$ python -q
>>> import numpy as np
>>> import numpy.linalg as la
>>> np.set_printoptions(precision=3, suppress=True, linewidth=120)
>>> mat = np.load("out11.npy")
>>> print(mat)
[[ 0  0 -1 -1 -2  2  1  1  0  0 -1]
 [ 2 -1 -1  2 -2 -1  0  1  2 -2 -1]
 [ 1 -1  2  1  0  1  1 -2 -1  2  0]
 [ 1  2 -1 -1  2 -1  2 -2  2  2 -2]
 [ 0  2 -2  1  0  2  1  2  1  1  0]
 [ 0 -1 -1 -2 -2  1  0 -1  0 -1  1]
 [-2  1  1 -1  0 -1 -1 -1  2  1 -1]
 [ 2  1  1  1 -2 -2  0 -1 -1  2  0]
 [ 0 -1 -2  0  2 -1  0  0  2 -1  2]
 [ 2  1  2  2 -1 -2  0 -1 -2  1  2]
 [ 2  0  1  2  0 -1  0 -1 -1  0 -2]]
>>> x = np.array([-4, -2, 7, -9, -8, 2, 4, -8, -1, -8, -4])
>>> print((mat * x).sum(axis=1))
[ 22  -7  10 -10 -44  43  18  -7 -32 -16  -4]
>>> print(mat @ np.ones(11))
[-1. -1.  4.  4.  8. -6. -2.  1.  1.  4.  0.]
>>> print(mat @ x)
[ 22  -7  10 -10 -44  43  18  -7 -32 -16  -4]
>>> print(mat @ (2 * x))
[ 44 -14  20 -20 -88  86  36 -14 -64 -32  -8]
>>> print(mat * x)
[[  0   0  -7   9  16   4   4  -8   0   0   4]
 [ -8   2  -7 -18  16  -2   0  -8  -2  16   4]
 [ -4   2  14  -9   0   2   4  16   1 -16   0]
 [ -4  -4  -7   9 -16  -2   8  16  -2 -16   8]
 [  0  -4 -14  -9   0   4   4 -16  -1  -8   0]
 [  0   2  -7  18  16   2   0   8   0   8  -4]
 [  8  -2   7   9   0  -2  -4   8  -2  -8   4]
 [ -8  -2   7  -9  16  -4   0   8   1 -16   0]
 [  0   2 -14   0 -16  -2   0   0  -2   8  -8]
 [ -8  -2  14 -18   8  -4   0   8   2  -8  -8]
 [ -8   0   7 -18   0  -2   0   8   1   0   8]]
>>> print(np.sign((mat @ x).round(6)))
[ 1 -1  1 -1 -1  1  1 -1 -1 -1 -1]
>>> print(la.norm(mat @ x) <= la.norm(mat, 2) * la.norm(x) + 1e-9)
True
>>> print((mat @ x).argmax())
5
>>> print(np.einsum("ij,j->i", mat, x))
[ 22  -7  10 -10 -44  43  18  -7 -32 -16  -4]
>>> M2 = mat / la.norm(mat, axis=1, keepdims=True)
>>> G = M2 @ M2.T
>>> print(round(np.degrees(np.arccos(np.clip(G[8, 3], -1, 1))), 3))
83.012
>>> print(np.argwhere(np.triu(np.abs(G) > 0.95, 1)))
[]
>>> def softmax(z):
...     e = np.exp(z - z.max(axis=-1, keepdims=True))
...     return e / e.sum(axis=-1, keepdims=True)
... 
>>> print(softmax(mat[1] + -2))
[0.267 0.013 0.013 0.267 0.005 0.013 0.036 0.098 0.267 0.005 0.013]
>>> print(softmax(mat[1]))
[0.267 0.013 0.013 0.267 0.005 0.013 0.036 0.098 0.267 0.005 0.013]
>>> print(softmax(mat).sum(axis=1))
[1. 1. 1. 1. 1. 1. 1. 1. 1. 1. 1.]
>>> S = mat @ mat.T / np.sqrt(11)
>>> print(softmax(S)[1] @ mat)
[ 1.99  -0.987 -0.989  1.987 -1.981 -0.993  0.003  0.984  1.976 -1.975 -0.994]
>>> M2 = mat / np.sqrt((mat ** 2).mean(axis=1, keepdims=True))
>>> print(la.matrix_rank(M2) == la.matrix_rank(mat))
True
>>> print(la.norm(M2, axis=1))
[3.317 3.317 3.317 3.317 3.317 3.317 3.317 3.317 3.317 3.317 3.317]
>>> E = np.load("arr.npy")
>>> print(E)
[[ 0.163 -0.092  0.051 -0.185  0.006 -0.028  0.063  0.287  0.064]
 [-0.092  0.065 -0.066  0.087  0.023  0.057  0.017 -0.188  0.041]
 [ 0.051 -0.066  0.199 -0.157  0.093 -0.023 -0.188  0.089 -0.275]
 [-0.185  0.087 -0.157  0.505 -0.342 -0.199 -0.026 -0.162 -0.02 ]
 [ 0.006  0.023  0.093 -0.342  0.385  0.275 -0.022 -0.185 -0.019]
 [-0.028  0.057 -0.023 -0.199  0.275  0.242  0.071 -0.212  0.117]
 [ 0.063  0.017 -0.188 -0.026 -0.022  0.071  0.278  0.066  0.388]
 [ 0.287 -0.188  0.089 -0.162 -0.185 -0.212  0.066  0.616  0.04 ]
 [ 0.064  0.041 -0.275 -0.02  -0.019  0.117  0.388  0.04   0.546]]
>>> ev, vecs = la.eigh(E)
>>> print((ev > 1e-8).sum(), (ev < -1e-8).sum())
3 0
>>> print(np.round(la.eigvalsh(E @ E), 3) + 0)
[0. 0. 0. 0. 0. 0. 1. 1. 1.]
>>> print(E.shape)
(9, 9)
>>> print(round(la.norm(E), 3))
1.732
>>> left, sig, VT = la.svd(E, full_matrices=False)
>>> print(left.shape, sig.shape, VT.shape)
(9, 9) (9,) (9, 9)
>>> print(np.round(np.sqrt((sig ** 2).sum()), 3), round(float(la.norm(E)), 3))
1.732 1.732
>>> print(np.round(sig / sig[0], 3) + 0)
[1. 1. 1. 0. 0. 0. 0. 0. 0.]
>>> print(np.round(left.T @ left, 3) + 0)
[[1. 0. 0. 0. 0. 0. 0. 0. 0.]
 [0. 1. 0. 0. 0. 0. 0. 0. 0.]
 [0. 0. 1. 0. 0. 0. 0. 0. 0.]
 [0. 0. 0. 1. 0. 0. 0. 0. 0.]
 [0. 0. 0. 0. 1. 0. 0. 0. 0.]
 [0. 0. 0. 0. 0. 1. 0. 0. 0.]
 [0. 0. 0. 0. 0. 0. 1. 0. 0.]
 [0. 0. 0. 0. 0. 0. 0. 1. 0.]
 [0. 0. 0. 0. 0. 0. 0. 0. 1.]]
>>> ev, vecs = la.eigh(E)
>>> x = np.array([0, -2, 3, -2, -3, -2, 0, 2, 3])
>>> print(np.round(la.eigvalsh(E[1:, 1:]), 3) + 0)
[0.    0.    0.    0.    0.    0.837 1.    1.   ]
>>> print(vecs * np.maximum(ev, 0) @ vecs.T)
[[ 0.163 -0.092  0.051 -0.185  0.006 -0.028  0.063  0.287  0.064]
 [-0.092  0.065 -0.066  0.087  0.023  0.057  0.017 -0.188  0.041]
 [ 0.051 -0.066  0.199 -0.157  0.093 -0.023 -0.188  0.089 -0.275]
 [-0.185  0.087 -0.157  0.505 -0.342 -0.199 -0.026 -0.162 -0.02 ]
 [ 0.006  0.023  0.093 -0.342  0.385  0.275 -0.022 -0.185 -0.019]
 [-0.028  0.057 -0.023 -0.199  0.275  0.242  0.071 -0.212  0.117]
 [ 0.063  0.017 -0.188 -0.026 -0.022  0.071  0.278  0.066  0.388]
 [ 0.287 -0.188  0.089 -0.162 -0.185 -0.212  0.066  0.616  0.04 ]
 [ 0.064  0.041 -0.275 -0.02  -0.019  0.117  0.388  0.04   0.546]]
>>> print(round(float(x @ E @ x / (x @ x)), 3), round(float(ev[0]), 3), ev[-1])
0.423 -0.0 1.0
>>> print(round(x @ E @ x, 3))
18.188
>>> X = np.loadtxt("dump.csv", delimiter=",")
>>> print(X)
[[  1.  -1.   1.  -1.]
 [  1.   0.   0.   0.]
 [  1.   1.   1.   1.]
 [  1.   2.   4.   8.]
 [  1.   3.   9.  27.]
 [  1.   4.  16.  64.]
 [  1.   5.  25. 125.]
 [  1.   6.  36. 216.]
 [  1.   7.  49. 343.]]
>>> f, v = X[6], X[3]
>>> print(f @ v)
1111.0
>>> pr = (f @ v) / (f @ f) * f
>>> print(np.round((v - pr) @ f, 3))
0.0
